In [1]: import numpy as np

In [2]: import numpy.linalg as la

In [3]: np.set_printoptions(suppress=True, linewidth=140)

In [4]: m1 = np.array([[-6, -3, 6], [-2, -1, 2], [0, 0, 0], [-6, -3, 6]])

In [5]: round(la.norm(m1, 2) / la.norm(m1), 1)
Out[5]: np.float64(1.0)

In [6]: [round(float(x), 1) for x in la.svd(m1, compute_uv=False)[:3]]
Out[6]: [13.1, 0.0, 0.0]

In [7]: la.matrix_rank(m1, rtol=0.1)
Out[7]: np.int64(1)

In [8]: la.cond(m1) > 100
Out[8]: np.True_

In [9]: la.lstsq(m1[:-1].T, m1[-1])[2]
Out[9]: np.int32(1)

In [10]: u = np.array([1, 0, 1])

In [11]: np.array([np.convolve(row, u, "same") for row in m1])
Out[11]: 
array([[-3,  0, -3],
       [-1,  0, -1],
       [ 0,  0,  0],
       [-3,  0, -3]])

In [12]: np.correlate(m1[0], m1[1], "full")
Out[12]: array([-12,   0,  27,   0, -12])

In [13]: np.polyval(u, m1[0])
Out[13]: array([37, 10, 37])

In [14]: F = np.array([[3, 0, 5], [2, 3, 2], [4, 2, 4], [2, 4, 2], [3, 2, 5]])

In [15]: F
Out[15]: 
array([[3, 0, 5],
       [2, 3, 2],
       [4, 2, 4],
       [2, 4, 2],
       [3, 2, 5]])

In [16]: B = np.c_[F[:, :1] @ np.array([[2]]), np.array([-6, 9, -5, 3, -9])]

In [17]: B
Out[17]: 
array([[ 6, -6],
       [ 4,  9],
       [ 8, -5],
       [ 4,  3],
       [ 6, -9]])

In [18]: la.matrix_rank(B)
Out[18]: np.int64(2)

In [19]: np.round(la.norm(la.qr(F)[0].T @ B, axis=0) ** 2 / ((B ** 2).sum(axis=0) + 1e-12), 1)
Out[19]: array([1. , 0.7])

In [20]: la.matrix_rank(np.c_[F, B])
Out[20]: np.int64(4)

In [21]: np.round(la.norm(B - F @ la.lstsq(F, B)[0], axis=0), 1) + 0
Out[21]: array([0. , 8.5])

In [22]: x = np.array([-1, -1])

In [23]: B @ x
Out[23]: array([  0, -13,  -3,  -7,   3])

In [24]: np.sign((B @ x).round(6))
Out[24]: array([ 0, -1, -1, -1,  1])

In [25]: B @ np.eye(2)[0]
Out[25]: array([6., 4., 8., 4., 6.])

In [26]: x @ B
Traceback (most recent call last):
  Cell In[26], line 1
    x @ B
ValueError: matmul: Input operand 1 has a mismatch in its core dimension 0, with gufunc signature (n?,k),(k,m?)->(n?,m?) (size 5 is different from 2)


In [27]: x = np.array([3, 1, 1])

In [28]: target = F @ x

In [29]: np.round(la.pinv(F) @ F, 1) + 0
Out[29]: 
array([[1., 0., 0.],
       [0., 1., 0.],
       [0., 0., 1.]])

In [30]: target
Out[30]: array([14, 11, 18, 12, 16])

In [31]: np.round(la.lstsq(F, target)[0], 1)
Out[31]: array([3., 1., 1.])

In [32]: rng = np.random.default_rng(7697)

In [33]: target = target + 0.1 * rng.normal(size=5)

In [34]: target.round(1)
Out[34]: array([14. , 11.1, 18. , 12. , 16.2])

In [35]: c, *_ = la.lstsq(F, target)

In [36]: c.round()
Out[36]: array([3., 1., 1.])

In [37]: [round(float(la.norm(la.solve(F.T @ F + lam * np.eye(3), F.T @ target))), 2) for lam in (0, 1, 10, 100)]
Out[37]: [3.25, 2.91, 2.62, 1.6]

In [38]: round(la.norm(target - F @ c), 1)
Out[38]: np.float64(0.2)

In [39]: np.round(F.T @ (target - F @ c), 1) + 0
Out[39]: array([0., 0., 0.])

In [40]: Q = F.astype(float).copy()

In [41]: for j in range(3):
    ...:     Q[:, j] -= Q[:, :j] @ (Q[:, :j].T @ Q[:, j])
    ...:     Q[:, j] /= la.norm(Q[:, j])
    ...: 

In [42]: np.round(Q.T @ Q, 1) + 0
Out[42]: 
array([[1., 0., 0.],
       [0., 1., 0.],
       [0., 0., 1.]])

In [43]: np.round(Q.T @ F, 1) + 0
Out[43]: 
array([[ 6.5,  4.3,  8.3],
       [ 0. ,  3.8, -1.1],
       [ 0. ,  0. ,  1.9]])

In [44]: B = np.array([[3, 7], [-9, 7], [2, 8]])

In [45]: np.einsum("ik,kj->ij", m1, B)
Out[45]: 
array([[ 21, -15],
       [  7,  -5],
       [  0,   0],
       [ 21, -15]])

In [46]: la.matrix_rank(np.vstack([m1, B.T]))
Out[46]: np.int64(3)

In [47]: np.einsum("ij->j", m1)
Out[47]: array([-14,  -7,  14])

In [48]: la.matrix_rank(m1 @ B)
Out[48]: np.int64(1)

In [49]: np.vstack([m1, B.T]).shape
Out[49]: (6, 3)

In [50]: np.einsum("ik,kj->ji", m1, B)
Out[50]: 
array([[ 21,   7,   0,  21],
       [-15,  -5,   0, -15]])

In [51]: X = np.loadtxt("run0.csv", delimiter=",")

In [52]: X.round(1)
Out[52]: 
array([[ 2.3, -0.6, -0.2, -0.4, -0.5],
       [-0.6,  0.4, -0.3, -0.5, -0.2],
       [-0.2, -0.3,  1.6,  0.4, -0.6],
       [-0.4, -0.5,  0.4,  1.3,  1. ],
       [-0.5, -0.2, -0.6,  1. ,  1.4]])

In [53]: la.cond(X) > 100
Out[53]: np.True_

In [54]: round(la.norm(X, 2) / la.norm(X), 1)
Out[54]: np.float64(0.7)

In [55]: la.matrix_rank(X, rtol=0.1)
Out[55]: np.int64(3)

In [56]: ev, evecs = la.eigh(X)

In [57]: (ev > 1e-8).sum(), (ev < -1e-8).sum()
Out[57]: (np.int64(3), np.int64(0))

In [58]: np.unique(ev.round(6) + 0, return_counts=True)[1]
Out[58]: array([2, 2, 1])

In [59]: np.round(evecs.T @ evecs, 1) + 0
Out[59]: 
array([[1., 0., 0., 0., 0.],
       [0., 1., 0., 0., 0.],
       [0., 0., 1., 0., 0.],
       [0., 0., 0., 1., 0.],
       [0., 0., 0., 0., 1.]])

In [60]: ev.round(1) + 0
Out[60]: array([0., 0., 2., 2., 3.])

In [61]: np.round(np.abs(evecs[:, -1]), 1) + 0
Out[61]: array([0.7, 0. , 0. , 0.5, 0.5])

In [62]: np.abs(evecs[:, -1]).round(6).argmax()
Out[62]: np.int64(0)

In [63]: np.round(la.eigvalsh(X @ X), 1) + 0
Out[63]: array([0., 0., 4., 4., 9.])

In [64]: np.round(evecs @ np.diag(ev) @ evecs.T, 1)
Out[64]: 
array([[ 2.3, -0.6, -0.2, -0.4, -0.5],
       [-0.6,  0.4, -0.3, -0.5, -0.2],
       [-0.2, -0.3,  1.6,  0.4, -0.6],
       [-0.4, -0.5,  0.4,  1.3,  1. ],
       [-0.5, -0.2, -0.6,  1. ,  1.4]])

In [65]: np.allclose(X[:-1].T @ la.lstsq(X[:-1].T, X[-1])[0], X[-1])
Out[65]: True

In [66]: np.abs(np.diag(la.qr(X)[1])) > 1e-9
Out[66]: array([ True,  True,  True, False, False])

In [67]: round(float(np.trace(la.pinv(X) @ X)), 1)
Out[67]: 3.0

In [68]: la.lstsq(X[:-1].T, X[-1])[2]
Out[68]: np.int32(3)

In [69]: np.unique(X.round(6), axis=0).shape
Out[69]: (5, 5)

In [70]: Uu, sv, vt = la.svd(X)

In [71]: evecs = vt[:(sv > 1e-8).sum()]

In [72]: x = X[1] + 3 * X[2] + rng.integers(2) * np.eye(5)[1]

In [73]: x.round(1)
Out[73]: array([-1. ,  0.5,  4.5,  0.7, -2. ])

In [74]: np.round(np.diag(evecs.T @ evecs), 1)
Out[74]: array([0.9, 0.2, 0.8, 0.5, 0.5])

In [75]: np.round(la.norm(x - evecs.T @ evecs @ x), 1)
Out[75]: np.float64(0.9)

In [76]: feats = np.load("w.npy")

In [77]: feats
Out[77]: 
array([[2, 7, 2, 7, 2, 7],
       [0, 2, 0, 2, 0, 2],
       [4, 4, 4, 4, 4, 4],
       [2, 7, 2, 7, 2, 7],
       [0, 2, 0, 2, 0, 2],
       [4, 4, 4, 4, 4, 4]])

In [78]: Uu, sv, vt = la.svd(feats)

In [79]: np.argmax(sv[:-1] / (sv[1:] + 1e-6)) + 1
Out[79]: np.int64(2)

In [80]: B = Uu[:, :2] @ np.diag(sv[:2]) @ vt[:2]

In [81]: round(float(la.norm(feats - B, 2)), 1), round(sv[2], 1)
Out[81]: (0.0, np.float64(0.0))

In [82]: la.matrix_rank(B)
Out[82]: np.int64(2)

In [83]: B.round(1) + 0
Out[83]: 
array([[2., 7., 2., 7., 2., 7.],
       [0., 2., 0., 2., 0., 2.],
       [4., 4., 4., 4., 4., 4.],
       [2., 7., 2., 7., 2., 7.],
       [0., 2., 0., 2., 0., 2.],
       [4., 4., 4., 4., 4., 4.]])

In [84]: rank = la.matrix_rank(feats)

In [85]: rank
Out[85]: np.int64(2)

In [86]: N = la.svd(feats)[2][rank:].T

In [87]: np.round(N @ N.T, 1) + 0
Out[87]: 
array([[ 0.7,  0. , -0.3,  0. , -0.3,  0. ],
       [ 0. ,  0.7,  0. , -0.3,  0. , -0.3],
       [-0.3,  0. ,  0.7,  0. , -0.3,  0. ],
       [ 0. , -0.3,  0. ,  0.7,  0. , -0.3],
       [-0.3,  0. , -0.3,  0. ,  0.7,  0. ],
       [ 0. , -0.3,  0. , -0.3,  0. ,  0.7]])

In [88]: la.matrix_rank(feats.T @ feats), la.matrix_rank(feats @ feats.T)
Out[88]: (np.int64(2), np.int64(2))

In [89]: [int(la.matrix_rank(np.delete(feats, i, axis=0))) for i in range(6)]
Out[89]: [2, 2, 2, 2, 2, 2]

In [90]: np.allclose(feats @ N, 0)
Out[90]: True

In [91]: [int(la.matrix_rank(feats[:i])) for i in range(1, len(feats) + 1)]
Out[91]: [1, 2, 2, 2, 2, 2]

In [92]: [int(la.matrix_rank(feats[:, :j + 1])) for j in range(6)]
Out[92]: [1, 2, 2, 2, 2, 2]

In [93]: B = np.array([[6, -3], [0, 5], [7, -4], [-1, 2], [-3, 7], [-4, 6]])

In [94]: B.T @ feats.T
Out[94]: 
array([[-15, -10,  20, -15, -10,  20],
       [ 91,  26,  52,  91,  26,  52]])

In [95]: feats @ B
Out[95]: 
array([[-15,  91],
       [-10,  26],
       [ 20,  52],
       [-15,  91],
       [-10,  26],
       [ 20,  52]])

In [96]: np.einsum("ij,ij->i", feats, feats)
Out[96]: array([159,  12,  96, 159,  12,  96])

In [97]: K = np.loadtxt("layer5.csv", delimiter=",")

In [98]: K
Out[98]: 
array([[-0.2, -0.4,  0.5],
       [ 0.2, -0.1,  0.8],
       [ 0.9, -2. ,  0. ],
       [-0.7, -0.6,  0.1],
       [ 0. , -0.4, -1.4],
       [-1.6, -0.4,  0.5],
       [ 2.1,  4.8, -2.7],
       [-1.2, -1. ,  1.6],
       [-0.6, -1. ,  0.2],
       [ 1.5,  1. , -1.9],
       [-1.5, -0.7, -1.1],
       [ 1.2, -0.7,  0.5],
       [-1.1,  1.9, -0.6],
       [ 0.1, -1. , -1.4],
       [ 0.9, -0.2,  0.8],
       [ 0.6,  0.7,  1.2],
       [ 0.5,  1. , -0.2],
       [-0.1,  0.1, -1. ],
       [-1.2,  1.2, -0.4],
       [-0.3, -0.7,  0.4],
       [-0.9,  0. ,  0.7],
       [-1.1,  0.7,  0.3],
       [ 0.9, -1. , -0.3],
       [-1.6,  0.5, -1.3],
       [-0.8, -0.8,  0.8],
       [ 0.5, -0.2,  0.1]])

In [99]: Q, r_ = la.qr(K)

In [100]: np.allclose(r_.T @ r_, K.T @ K)
Out[100]: True

In [101]: np.round(np.abs(np.diag(r_)), 1)
Out[101]: array([5.2, 6.3, 4.4])

In [102]: np.round(Q.T @ Q, 1) + 0
Out[102]: 
array([[1., 0., 0.],
       [0., 1., 0.],
       [0., 0., 1.]])

In [103]: np.trace(Q @ Q.T)
Out[103]: np.float64(3.0)

In [104]: x = np.array([1, -2, 3])

In [105]: target = K @ x

In [106]: np.round(la.lstsq(K, target)[0], 1)
Out[106]: array([ 1., -2.,  3.])

In [107]: target = target + 0.1 * rng.normal(size=26)

In [108]: target.round(1)
Out[108]: 
array([  2. ,   2.7,   4.7,   0.9,  -3.3,   0.7, -15.5,   5.7,   1.9,  -6.3,  -3.5,   4. ,  -6.8,  -2.2,   3.8,   2.9,  -2.1,  -3.4,  -4.8,
         2.5,   1.3,  -1.7,   2. ,  -6.5,   3.1,   1.1])

In [109]: c, *_ = la.lstsq(K, target)

In [110]: np.round(K.T @ (target - K @ c), 1) + 0
Out[110]: array([0., 0., 0.])

In [111]: [round(float(la.norm(la.solve(K.T @ K + lam * np.eye(3), K.T @ target))), 2) for lam in (0, 1, 10, 100)]
Out[111]: [3.75, 3.64, 2.9, 1.1]

In [112]: c.round()
Out[112]: array([ 1., -2.,  3.])
